% python3 -q
>>> import numpy as np
>>> from numpy import linalg as LA
>>> np.set_printoptions(suppress=True, linewidth=100)
>>> rd = lambda a: np.round(a, 3) + 0
>>> B = np.array([[0.9, -0.6], [-2.0, 0.3], [0.8, -1.5], [-1.7, -1.3]])
>>> Z = np.array([[-0.2, 0.8, 0.8], [2.0, -1.2, -0.7]])
>>> E = B @ Z
>>> rd(E)
array([[-1.38,  1.44,  1.14],
       [ 1.  , -1.96, -1.81],
       [-3.16,  2.44,  1.69],
       [-2.26,  0.2 , -0.45]])
>>> # null space of dimension 1
>>> t3 = np.stack([E, 2 * E, E[::-1]])
>>> rd(np.einsum("bij,cij->bc", t3, t3))
array([[ 37.541,  75.081, -16.215],
       [ 75.081, 150.163, -32.43 ],
       [-16.215, -32.43 ,  37.541]])
>>> rd(LA.norm(t3, axis=(1, 2)))
array([ 6.127, 12.254,  6.127])
>>> LA.matrix_rank(t3.reshape(3, -1))
np.int64(2)
>>> np.allclose(E[:-1].T @ LA.lstsq(E[:-1].T, E[-1])[0], E[-1])
True
>>> LA.lstsq(E[:-1].T, E[-1])[2]
np.int32(2)
>>> rd(E @ LA.pinv(E) @ E)
array([[-1.38,  1.44,  1.14],
       [ 1.  , -1.96, -1.81],
       [-3.16,  2.44,  1.69],
       [-2.26,  0.2 , -0.45]])
>>> rd(np.trace(LA.pinv(E) @ E))
np.float64(2.0)
>>> B = E / LA.norm(E, axis=1, keepdims=True)
>>> cov = B @ B.T
>>> rd(LA.norm(B, axis=1))
array([1., 1., 1., 1.])
>>> rd(cov[1])
array([-0.957,  1.   , -0.891, -0.279])
>>> np.argsort(-LA.norm(E, axis=0).round(6), kind="stable")[:3]
array([0, 1, 2])
>>> LA.cond(E) > 100
np.True_
>>> A = np.load("x.npy")
>>> A
array([[3, 0, 0],
       [1, 1, 0],
       [3, 1, 1]])
>>> # triangular, det is the product of the diagonal
>>> x = np.array([3, -5, 1])
>>> a = np.maximum(A @ x, 0)
>>> np.flatnonzero(a > 1e-9)
array([0, 2])
>>> a
array([9, 0, 5])
>>> A.T @ a
array([42,  5,  5])
>>> rd(np.sort(LA.eigvals(A)))
array([1., 1., 3.])
>>> LA.matrix_rank(A - A[0, 0] * np.eye(3))
np.int64(2)
>>> [int(LA.matrix_rank(LA.matrix_power(A, p))) for p in range(1, 4)]
[3, 3, 3]
>>> A @ A
array([[ 9,  0,  0],
       [ 4,  1,  0],
       [13,  2,  1]])
>>> rng = np.random.default_rng(492020)
>>> lab = rng.permutation(3)
>>> lab
array([2, 1, 0])
>>> B = A[lab][:, lab]
>>> np.trace(B)
np.int64(5)
>>> rd(LA.det(B)), rd(LA.det(A[lab]))
(np.float64(3.0), np.float64(-3.0))
>>> rd(np.sort(np.abs(LA.eigvals(B))))
array([1., 1., 3.])
>>> Z = np.array([[-0.9, 0.5, 0.2]])
>>> mat = np.array([[1],
...     [-3],
...     [2],
...     [-3],
...     [-1],
...     [-3],
...     [0],
...     [2],
...     [3],
...     [1],
...     [-1],
...     [0],
...     [3],
...     [1],
...     [-1],
...     [0],
...     [-1],
...     [3],
...     [0]]) @ Z + 0.02 * rng.normal(size=(19, 3))
>>> rd(mat)
array([[-0.878,  0.488,  0.204],
       [ 2.716, -1.466, -0.597],
       [-1.818,  1.031,  0.392],
       [ 2.695, -1.503, -0.597],
       [ 0.874, -0.526, -0.232],
       [ 2.723, -1.511, -0.579],
       [-0.001,  0.009,  0.012],
       [-1.794,  0.988,  0.416],
       [-2.702,  1.491,  0.606],
       [-0.881,  0.515,  0.186],
       [ 0.909, -0.507, -0.174],
       [ 0.001,  0.004,  0.031],
       [-2.723,  1.506,  0.606],
       [-0.895,  0.532,  0.167],
       [ 0.881, -0.507, -0.232],
       [ 0.013, -0.029,  0.007],
       [ 0.907, -0.474, -0.233],
       [-2.723,  1.464,  0.593],
       [-0.014, -0.03 , -0.006]])
>>> B = np.c_[mat[:, :2] @ np.array([[1, 2], [2, 3]]), np.array([1, 1, 2, 1, 1, 1, 0, 2, 2, 0, 2, 0, 1, 0, 1, 0, 1, 1, 0])]
>>> rd(B)
array([[ 0.098, -0.292,  1.   ],
       [-0.215,  1.035,  1.   ],
       [ 0.244, -0.543,  2.   ],
       [-0.311,  0.88 ,  1.   ],
       [-0.179,  0.168,  1.   ],
       [-0.298,  0.915,  1.   ],
       [ 0.017,  0.024,  0.   ],
       [ 0.182, -0.624,  2.   ],
       [ 0.281, -0.93 ,  2.   ],
       [ 0.15 , -0.216,  0.   ],
       [-0.105,  0.296,  2.   ],
       [ 0.009,  0.015,  0.   ],
       [ 0.289, -0.929,  1.   ],
       [ 0.168, -0.195,  0.   ],
       [-0.133,  0.241,  1.   ],
       [-0.046, -0.063,  0.   ],
       [-0.042,  0.391,  1.   ],
       [ 0.206, -1.052,  1.   ],
       [-0.073, -0.116,  0.   ]])
>>> rd(LA.norm(B - mat @ LA.lstsq(mat, B)[0], axis=0))
array([0.  , 0.  , 4.92])
>>> LA.matrix_rank(B)
np.int64(3)
